>>> import numpy as np
>>> from numpy import linalg as LA
>>> np.set_printoptions(precision=1, suppress=True, linewidth=120, sign=" ")
>>> m1 = np.load("layer7.npy")
>>> m1
array([[   5,    0,    0,    1,   13,    9,    0,    0],
       [  36,   64,   21,    0,  122,   42,    0,   41],
       [  30,   17,    0,    0,   69,    0,    0,    0],
       [   0,    0,    0,    1,  110,   90,    0,   11],
       [  42,   68,   32,    0,  103,   26,    0,   29],
       [  31,   74,   73,   20,   77,    7,    0,  104],
       [  29,   55,   37,    1,  107,   17,    0,   85],
       [  22,   37,    0,    0,  120,   44,    0,   50],
       [  34,   47,   37,    0,   68,    0,    0,   44],
       [  10,    4,    0,    0,   59,   24,    0,   21],
       [  10,    0,    0,    0,   58,   24,    0,    0],
       [   9,    2,    0,    0,   71,   45,    0,    0],
       [  19,    8,    4,    0,   46,    0,    0,   24],
       [   0,    0,    0,    0,   84,   79,    0,    0],
       [  11,    0,    0,    0,   78,   29,    0,    0],
       [  11,    9,    0,    0,   58,   45,    0,    0],
       [  12,   22,    0,    5,   71,   42,    0,   29],
       [  31,   65,   19,    0,  105,   59,    0,   25],
       [  13,    8,    0,    0,   69,   43,    0,    0],
       [   0,    0,    0,   33,   31,   10,    0,   74],
       [  64,  110,   70,    0,  115,   16,    0,   33],
       [  60,   67,   30,    0,   70,    0,    0,    0],
       [  34,   29,    0,    0,   92,   34,    0,    0],
       [  29,   42,   38,    0,   61,    0,    0,   54],
       [  48,   64,   66,    0,   38,    0,    0,   29],
       [  28,   66,    3,    0,  127,   86,    0,   17],
       [  40,   58,   35,    0,   67,   10,    0,   13],
       [  17,   14,    0,    0,   67,   41,    0,    0],
       [  56,   52,   40,    0,   33,    0,    0,    0],
       [  11,   14,    0,    0,   93,   45,    0,   32],
       [   0,    0,    0,   15,   32,   29,    0,   18],
       [  10,    0,    5,    3,   30,    0,    0,   50],
       [  27,   48,   46,    7,   85,    0,    0,   94],
       [  48,   59,   26,    0,   73,    8,    0,    0],
       [   9,    0,    0,    0,   78,   73,    0,    0],
       [  32,   23,   15,    0,   28,    0,    0,    0]])
>>> rank = LA.matrix_rank(m1)
>>> rank
np.int64(7)
>>> null = LA.svd(m1)[2][rank:].T
>>> null[:, 0] / null[np.abs(null[:, 0]).round(6).argmax(), 0]
array([ 0.,  0.,  0.,  0.,  0.,  0.,  1.,  0.])
>>> [int(LA.matrix_rank(m1[:i])) for i in range(1, len(m1) + 1)]
[1, 2, 3, 4, 5, 6, 7, 7, 7, 7, 7, 7, 7, 7, 7, 7, 7, 7, 7, 7, 7, 7, 7, 7, 7, 7, 7, 7, 7, 7, 7, 7, 7, 7, 7, 7]
>>> LA.matrix_rank(m1.T @ m1), LA.matrix_rank(m1 @ m1.T)
(np.int64(7), np.int64(7))
>>> [int(LA.matrix_rank(np.delete(m1, i, axis=0))) for i in range(36)]
[7, 7, 7, 7, 7, 7, 7, 7, 7, 7, 7, 7, 7, 7, 7, 7, 7, 7, 7, 7, 7, 7, 7, 7, 7, 7, 7, 7, 7, 7, 7, 7, 7, 7, 7, 7]
>>> null @ null.T
array([[ 0.,  0.,  0.,  0.,  0.,  0.,  0.,  0.],
       [ 0.,  0.,  0.,  0.,  0.,  0.,  0.,  0.],
       [ 0.,  0.,  0.,  0.,  0.,  0.,  0.,  0.],
       [ 0.,  0.,  0.,  0.,  0.,  0.,  0.,  0.],
       [ 0.,  0.,  0.,  0.,  0.,  0.,  0.,  0.],
       [ 0.,  0.,  0.,  0.,  0.,  0.,  0.,  0.],
       [ 0.,  0.,  0.,  0.,  0.,  0.,  1.,  0.],
       [ 0.,  0.,  0.,  0.,  0.,  0.,  0.,  0.]])
>>> np.allclose(m1 @ null, 0)
True
>>> null.shape
(8, 1)
>>> def softmax(z):
...     e = np.exp(z - z.max(axis=-1, keepdims=True))
...     return e / e.sum(axis=-1, keepdims=True)
... 
>>> np.round(softmax(m1[22] + 5), 1) + 0
array([ 0.,  0.,  0.,  0.,  1.,  0.,  0.,  0.])
>>> softmax(m1).sum(axis=1)
array([ 1.,  1.,  1.,  1.,  1.,  1.,  1.,  1.,  1.,  1.,  1.,  1.,  1.,  1.,  1.,  1.,  1.,  1.,  1.,  1.,  1.,  1.,
        1.,  1.,  1.,  1.,  1.,  1.,  1.,  1.,  1.,  1.,  1.,  1.,  1.,  1.])
>>> scores = m1 @ m1.T / np.sqrt(8)
>>> softmax(scores)[22] @ m1
array([  28.,   66.,    3.,    0.,  127.,   86.,    0.,   17.])
>>> x = np.array([4, -5, 1, 5, 4, 5, -1, -3])
>>> a = np.maximum(m1 @ x, 0)
>>> a
array([ 122,  420,  311,  862,  315,    0,  141,  453,   78,  313,  392,  535,  152,  731,  501,  456,  370,  458,
        503,  117,  217,  215,  529,   26,    3,  672,  184,  471,  136,  475,  294,   30,    7,  255,  713,  140])
>>> np.flatnonzero(a > 1e-9)
array([  0,   1,   2,   3,   4,   6,   7,   8,   9,  10,  11,  12,  13,  14,  15,  16,  17,  18,  19,  20,  21,  22,
        23,  24,  25,  26,  27,  28,  29,  30,  31,  32,  33,  34,  35])
>>> m1.T @ a
array([ 221776,  280186,   82237,   11385,  959422,  510382,       0,  160081])
>>> [round(float(x), 1) for x in LA.svd(m1, compute_uv=False)[:3]]
[596.3, 242.0, 158.4]
>>> LA.cond(m1) > 100
np.True_
>>> LA.matrix_rank(m1, rtol=0.1)
np.int64(4)
>>> round(float(LA.norm(m1, 2) / LA.norm(m1)), 1)
0.9
>>> np.argsort(-LA.norm(m1, axis=0).round(6), kind="stable")[:3]
array([ 4,  1,  5])
>>> C = np.sign(np.array([[-5, 2, -1, 6], [-3, -9, -9, 8], [-9, -7, 6, 9], [3, -8, 2, 7]]))
>>> A2 = (np.tril(C, -1) + np.eye(4)) @ (np.triu(C, 1) + np.eye(4))
>>> vals = np.array([1, 1, -2, 2])
>>> arr = np.rint(A2 * vals @ LA.inv(A2)) + 0
>>> arr
array([[ 11.,   3.,   5.,  -2.],
       [  0.,   1.,   0.,   0.],
       [-34.,  -9., -16.,   8.],
       [-16.,  -3.,  -8.,   6.]])
>>> f = np.array([3, 1])
>>> np.correlate(arr[2], arr[0], "full")
array([  68., -152., -115., -497., -107., -152.,   88.])
>>> np.polyval(f, arr[2])
array([-101.,  -26.,  -47.,   25.])
>>> left, s, Vh = LA.svd(arr)
>>> s.round(1) + 0
array([ 45.6,   2.5,   0.8,   0. ])
>>> A2 = left[:, :3] @ np.diag(s[:3]) @ Vh[:3]
>>> A2.round(1) + 0
array([[ 11.,   3.,   5.,  -2.],
       [  0.,   1.,   0.,   0.],
       [-34.,  -9., -16.,   8.],
       [-16.,  -3.,  -8.,   6.]])
>>> left, s, Vh = LA.svd(A2)
>>> vecs = Vh[:(s > 1e-8).sum()]
>>> rng = np.random.default_rng(521176)
>>> x = A2[2] + -1 * A2[3] + rng.integers(2) * np.eye(4)[0]
>>> x
array([-17.,  -6.,  -8.,   2.])
>>> np.round(LA.norm(x - vecs.T @ vecs @ x), 1)
np.float64(0.4)
>>> np.round(vecs.T @ vecs, 1) + 0
array([[ 0.9,  0. ,  0.3,  0.1],
       [ 0. ,  1. ,  0. ,  0. ],
       [ 0.3,  0. ,  0.2, -0.2],
       [ 0.1,  0. , -0.2,  1. ]])
>>> np.diag(vecs.T @ vecs)
array([ 0.9,  1. ,  0.2,  1. ])
>>> M = np.load("x.npy")
>>> M
array([[ 1, -1,  1, -1,  1, -1],
       [-1, -2, -1, -2, -1, -2],
       [ 1,  0,  1,  0,  1,  0],
       [ 1, -1,  1, -1,  1, -1],
       [-1, -2, -1, -2, -1, -2],
       [ 1,  0,  1,  0,  1,  0]])
>>> A2 = M + rng.integers(-2, 3, (6, 2)) @ rng.integers(-2, 3, (2, 6))
>>> A2
array([[ 5,  3,  1, -3,  1, -3],
       [-1, -2, -1, -2, -1, -2],
       [-1,  4,  4,  1,  7,  1],
       [ 5, -1, -1, -3, -3, -3],
       [ 1, -2, -2, -3, -3, -3],
       [ 1,  0,  1,  0,  1,  0]])
>>> A2 - M
array([[ 4,  4,  0, -2,  0, -2],
       [ 0,  0,  0,  0,  0,  0],
       [-2,  4,  3,  1,  6,  1],
       [ 4,  0, -2, -2, -4, -2],
       [ 2,  0, -1, -1, -2, -1],
       [ 0,  0,  0,  0,  0,  0]])
>>> np.abs(A2 - M).sum(axis=1)
array([ 12,   0,  17,  14,   7,   0])
>>> K = np.loadtxt("data.csv", delimiter=",")
>>> K
array([[-1.7,  0.1, -0.5, -0.5,  0. ,  0.1],
       [-0.3, -0.2,  0.7,  2.3,  1.5,  0.7],
       [ 0.2,  0.4,  0.7,  0.3, -0.6, -0.4],
       [-1.3, -0.9, -0.7, -2.2, -0.5, -0.8],
       [-0.3,  1.2, -1.2,  0.3,  0. ,  0.6],
       [-0.2,  0.6, -0.7,  2. , -1. ,  0.3],
       [ 1.1,  1.2, -0.1,  0.4, -0.1,  0.2],
       [-0.4,  0.5, -1.9, -1.8, -0.1,  0.8]])
>>> W = np.array([[3, 0, 3, 0],
...     [0, 2, 3, -2],
...     [0, 1, 3, -2],
...     [0, 3, 2, -1],
...     [-1, 0, 1, 1],
...     [-2, -1, -3, 1]])
>>> beta = np.array([-2, -2, -1, 3])
>>> act = np.maximum(K @ W + beta, 0)
>>> LA.matrix_rank(act)
np.int64(4)
>>> C = np.array([[-1, 3], [7, -9], [6, 1], [2, -1]])
>>> W @ C
array([[ 15,  12],
       [ 28, -13],
       [ 21,  -4],
       [ 31, -24],
       [  9,  -3],
       [-21,  -1]])
>>> P = K @ LA.solve(K.T @ K, K.T)
>>> np.allclose(P @ P, P)
True
>>> P.round(1) + 0
array([[ 0.8,  0.1,  0.3,  0.1,  0.2,  0. , -0.2,  0.1],
       [ 0.1,  0.8, -0.3, -0.2,  0.1,  0. , -0.1, -0.2],
       [ 0.3, -0.3,  0.5, -0.2, -0.1,  0. ,  0.1, -0.2],
       [ 0.1, -0.2, -0.2,  0.8,  0.1,  0. , -0.1, -0.2],
       [ 0.2,  0.1, -0.1,  0.1,  0.6,  0.1,  0.4,  0.1],
       [ 0. ,  0. ,  0. ,  0. ,  0.1,  1. , -0.1,  0. ],
       [-0.2, -0.1,  0.1, -0.1,  0.4, -0.1,  0.6, -0.1],
       [ 0.1, -0.2, -0.2, -0.2,  0.1,  0. , -0.1,  0.9]])
>>> A2 = np.c_[K[:, :1] @ np.array([[0]]), np.array([7, 7, 5, 5, 2, 5, 9, 5])]
>>> A2
array([[ 0.,  7.],
       [ 0.,  7.],
       [ 0.,  5.],
       [ 0.,  5.],
       [ 0.,  2.],
       [ 0.,  5.],
       [ 0.,  9.],
       [ 0.,  5.]])
>>> LA.norm(A2 - K @ LA.lstsq(K, A2)[0], axis=0)
array([  0. ,  12.1])
>>> LA.lstsq(K, A2[:, 0])[0]
array([ 0.,  0.,  0.,  0.,  0.,  0.])
>>> LA.norm(LA.qr(K)[0].T @ A2, axis=0) ** 2 / ((A2 ** 2).sum(axis=0) + 1e-12)
array([ 0. ,  0.5])
>>> LA.matrix_rank(A2)
np.int64(1)
>>> A2 = np.array([[-2, 0, -4, 3, 5], [1, -2, 0, 3, -2], [-1, 0, 5, 3, 4]])
>>> E = A2.T @ A2
>>> E
array([[  6,  -2,   3,  -6, -16],
       [ -2,   4,   0,  -6,   4],
       [  3,   0,  41,   3,   0],
       [ -6,  -6,   3,  27,  21],
       [-16,   4,   0,  21,  45]])
>>> x = np.array([2, 2, 0, 2, 2])
>>> E * x
array([[ 12,  -4,   0, -12, -32],
       [ -4,   8,   0, -12,   8],
       [  6,   0,   0,   6,   0],
       [-12, -12,   0,  54,  42],
       [-32,   8,   0,  42,  90]])
>>> (E @ x).argmax()
np.int64(4)
>>> E @ (2 * x)
array([-72,   0,  24, 144, 216])
>>> E @ np.eye(5)[2]
array([  3.,   0.,  41.,   3.,   0.])
>>> E @ np.ones(5)
array([-15.,   0.,  47.,  39.,  54.])
>>> (E * x).sum(axis=1)
array([-36,   0,  12,  72, 108])
>>> LA.norm(E @ x) <= LA.norm(E, 2) * LA.norm(x) + 1e-9
np.True_
>>> feats = np.loadtxt("out2.csv", delimiter=",")
>>> feats
array([[ 6.,  1.,  1.,  1.,  1.,  1.,  1.,  1.,  1.,  1.,  1.,  1.,  1.],
       [ 1.,  6.,  1.,  1.,  1.,  1.,  1.,  1.,  1.,  1.,  1.,  1.,  1.],
       [ 1.,  1.,  6.,  1.,  1.,  1.,  1.,  1.,  1.,  1.,  1.,  1.,  1.],
       [ 1.,  1.,  1.,  6.,  1.,  1.,  1.,  1.,  1.,  1.,  1.,  1.,  1.],
       [ 1.,  1.,  1.,  1.,  6.,  1.,  1.,  1.,  1.,  1.,  1.,  1.,  1.],
       [ 1.,  1.,  1.,  1.,  1.,  6.,  1.,  1.,  1.,  1.,  1.,  1.,  1.],
       [ 1.,  1.,  1.,  1.,  1.,  1.,  6.,  1.,  1.,  1.,  1.,  1.,  1.],
       [ 1.,  1.,  1.,  1.,  1.,  1.,  1.,  6.,  1.,  1.,  1.,  1.,  1.],
       [ 1.,  1.,  1.,  1.,  1.,  1.,  1.,  1.,  6.,  1.,  1.,  1.,  1.],
       [ 1.,  1.,  1.,  1.,  1.,  1.,  1.,  1.,  1.,  6.,  1.,  1.,  1.],
       [ 1.,  1.,  1.,  1.,  1.,  1.,  1.,  1.,  1.,  1.,  6.,  1.,  1.],
       [ 1.,  1.,  1.,  1.,  1.,  1.,  1.,  1.,  1.,  1.,  1.,  6.,  1.],
       [ 1.,  1.,  1.,  1.,  1.,  1.,  1.,  1.,  1.,  1.,  1.,  1.,  6.]])
>>> A2 = feats + rng.integers(-2, 3, (13, 1)) @ rng.integers(-2, 3, (1, 13))
>>> A2
array([[10.,  1.,  3.,  5.,  3., -3.,  3., -3.,  5.,  1.,  3.,  5., -1.],
       [ 3.,  6.,  2.,  3.,  2., -1.,  2., -1.,  3.,  1.,  2.,  3.,  0.],
       [ 5.,  1.,  8.,  5.,  3., -3.,  3., -3.,  5.,  1.,  3.,  5., -1.],
       [ 3.,  1.,  2.,  8.,  2., -1.,  2., -1.,  3.,  1.,  2.,  3.,  0.],
       [ 1.,  1.,  1.,  1.,  6.,  1.,  1.,  1.,  1.,  1.,  1.,  1.,  1.],
       [ 5.,  1.,  3.,  5.,  3.,  2.,  3., -3.,  5.,  1.,  3.,  5., -1.],
       [ 5.,  1.,  3.,  5.,  3., -3.,  8., -3.,  5.,  1.,  3.,  5., -1.],
       [-1.,  1.,  0., -1.,  0.,  3.,  0.,  8., -1.,  1.,  0., -1.,  2.],
       [ 5.,  1.,  3.,  5.,  3., -3.,  3., -3., 10.,  1.,  3.,  5., -1.],
       [ 5.,  1.,  3.,  5.,  3., -3.,  3., -3.,  5.,  6.,  3.,  5., -1.],
       [ 5.,  1.,  3.,  5.,  3., -3.,  3., -3.,  5.,  1.,  8.,  5., -1.],
       [-3.,  1., -1., -3., -1.,  5., -1.,  5., -3.,  1., -1.,  2.,  3.],
       [-3.,  1., -1., -3., -1.,  5., -1.,  5., -3.,  1., -1., -3.,  8.]])
>>> np.abs(A2 - feats).sum(axis=1)
array([ 34.,  17.,  34.,  17.,   0.,  34.,  34.,  17.,  34.,  34.,  34.,  34.,  34.])
>>> left, s, Vh = LA.svd(A2, full_matrices=False)
>>> np.cumsum(s ** 2) / np.sum(s ** 2)
array([ 0.8,  0.9,  0.9,  0.9,  0.9,  0.9,  0.9,  0.9,  1. ,  1. ,  1. ,  1. ,  1. ])
>>> (s > 1e-8).sum()
np.int64(13)
>>> A2 = LA.invert(feats)
Traceback (most recent call last):
  File "<python-input-92>", line 1, in <module>
    A2 = LA.invert(feats)
         ^^^^^^^^^
AttributeError: module 'numpy.linalg' has no attribute 'invert'
>>> A2 = LA.inv(feats)
>>> np.allclose(A2, feats.T)
False
>>> round(float(LA.det(feats) * LA.det(A2)), 1)
1.0
>>> mat = np.array([[2, 4, -1, -3],
...     [4, 4, 4, -1],
...     [-3, -5, -2, 2],
...     [3, 5, 0, 1],
...     [4, -1, -2, 1],
...     [0, -4, 3, -4],
...     [4, 1, -1, 0],
...     [-2, 3, 2, 0],
...     [-4, 1, -1, 4],
...     [-1, 0, 3, 1],
...     [3, 5, -1, -5],
...     [2, -3, -5, 2],
...     [-4, -1, -5, 1]])
>>> mat[4] = mat[0]
>>> mat
array([[ 2,  4, -1, -3],
       [ 4,  4,  4, -1],
       [-3, -5, -2,  2],
       [ 3,  5,  0,  1],
       [ 2,  4, -1, -3],
       [ 0, -4,  3, -4],
       [ 4,  1, -1,  0],
       [-2,  3,  2,  0],
       [-4,  1, -1,  4],
       [-1,  0,  3,  1],
       [ 3,  5, -1, -5],
       [ 2, -3, -5,  2],
       [-4, -1, -5,  1]])
>>> cen = mat - mat.mean(axis=1)
Traceback (most recent call last):
  File "<python-input-99>", line 1, in <module>
    cen = mat - mat.mean(axis=1)
          ~~~~^~~~~~~~~~~~~~~~~~
ValueError: operands could not be broadcast together with shapes (13,4) (13,) 
>>> cen = mat - mat.mean(axis=0)
>>> left, s, Vh = LA.svd(cen, full_matrices=False)
>>> np.abs(Vh[-1])
array([ 0.7,  0.2,  0.2,  0.7])
>>> (np.sign(left[:, 0]) == np.sign(left[0, 0])).astype(int)
array([ 1,  1,  0,  1,  1,  0,  1,  1,  0,  0,  1,  0,  0])
>>> np.abs(left[:, 0]).argmax()
np.int64(2)
>>> Vh[0] * np.sign(Vh[0, np.abs(Vh[0]).argmax()])
array([ 0.5,  0.7,  0.3, -0.4])
>>> np.round(cen.mean(axis=0), 1) + 0
array([ 0.,  0.,  0.,  0.])
